% ipython --no-banner

In [1]: import numpy as np

In [2]: import numpy.linalg as la

In [3]: np.set_printoptions(precision=3, suppress=True, linewidth=100)

In [4]: rnd = lambda a: np.round(a, 3) + 0

In [5]: m1 = np.load("a.npy")

In [6]: rnd(m1)
Out[6]: 
array([[-0.83 , -0.255,  0.023,  0.282,  0.407],
       [-0.299, -0.077,  0.182,  0.308, -0.881],
       [ 0.033,  0.114, -0.912,  0.385, -0.075],
       [-0.465,  0.617, -0.179, -0.593, -0.14 ],
       [-0.066, -0.732, -0.319, -0.571, -0.18 ]])

In [7]: # keeps lengths

In [8]: rnd(la.svd(m1, compute_uv=False))
Out[8]: array([1., 1., 1., 1., 1.])

In [9]: rnd(m1 @ m1.T)
Out[9]: 
array([[1., 0., 0., 0., 0.],
       [0., 1., 0., 0., 0.],
       [0., 0., 1., 0., 0.],
       [0., 0., 0., 1., 0.],
       [0., 0., 0., 0., 1.]])

In [10]: rnd(la.norm(m1, axis=0))
Out[10]: array([1., 1., 1., 1., 1.])

In [11]: E = np.load("run1.npy")

In [12]: E
Out[12]: 
array([[ 1, -1,  1, -1, -1,  1, -1,  1],
       [ 1, -1, -1,  1,  1, -1, -1,  1],
       [ 1,  1, -1, -1, -1, -1,  1,  1],
       [ 1,  1,  1,  1,  1,  1,  1,  1]])

In [13]: # column 4 repeats column 3

In [14]: vec = np.array([1, 0, -2, -2, 0, 2, -1, -1])

In [15]: (E @ vec).argmax()
Out[15]: np.int64(0)

In [16]: E * vec
Out[16]: 
array([[ 1,  0, -2,  2,  0,  2,  1, -1],
       [ 1,  0,  2, -2,  0, -2,  1, -1],
       [ 1,  0,  2,  2,  0, -2, -1, -1],
       [ 1,  0, -2, -2,  0,  2, -1, -1]])

In [17]: E @ np.eye(8)[2]
Out[17]: array([ 1., -1., -1.,  1.])

In [18]: data = np.array([[-2, -2, 2, -10, 0], [-1, 2, -2, -5, 0], [1, 2, 1, 5, 0]])

In [19]: u, g = data[0], data[2]

In [20]: u @ g
Out[20]: np.int64(-54)

In [21]: u @ u
Out[21]: np.int64(112)

In [22]: pr = (u @ g) / (u @ u) * u

In [23]: rnd(pr)
Out[23]: array([ 0.964,  0.964, -0.964,  4.821,  0.   ])

In [24]: rnd(la.norm(data[1] - data[2]))
Out[24]: np.float64(10.63)

In [25]: la.norm(data, axis=1).argmax()
Out[25]: np.int64(0)

In [26]: W1 = np.array([[1, 0], [1, 1], [3, 2], [3, 3], [3, 2]])

In [27]: b = np.array([4, -6])

In [28]: act = np.maximum(data @ W1 + b, 0)

In [29]: (act > 0).astype(int)
Out[29]: 
array([[0, 0],
       [0, 0],
       [1, 1]])

In [30]: la.matrix_rank(act)
Out[30]: np.int64(1)

In [31]: rnd((act > 0).mean(axis=0))
Out[31]: array([0.333, 0.333])

In [32]: cent = np.array([[2, 1], [1, -3]])

In [33]: act @ cent
Out[33]: 
array([[  0,   0],
       [  0,   0],
       [ 63, -14]])
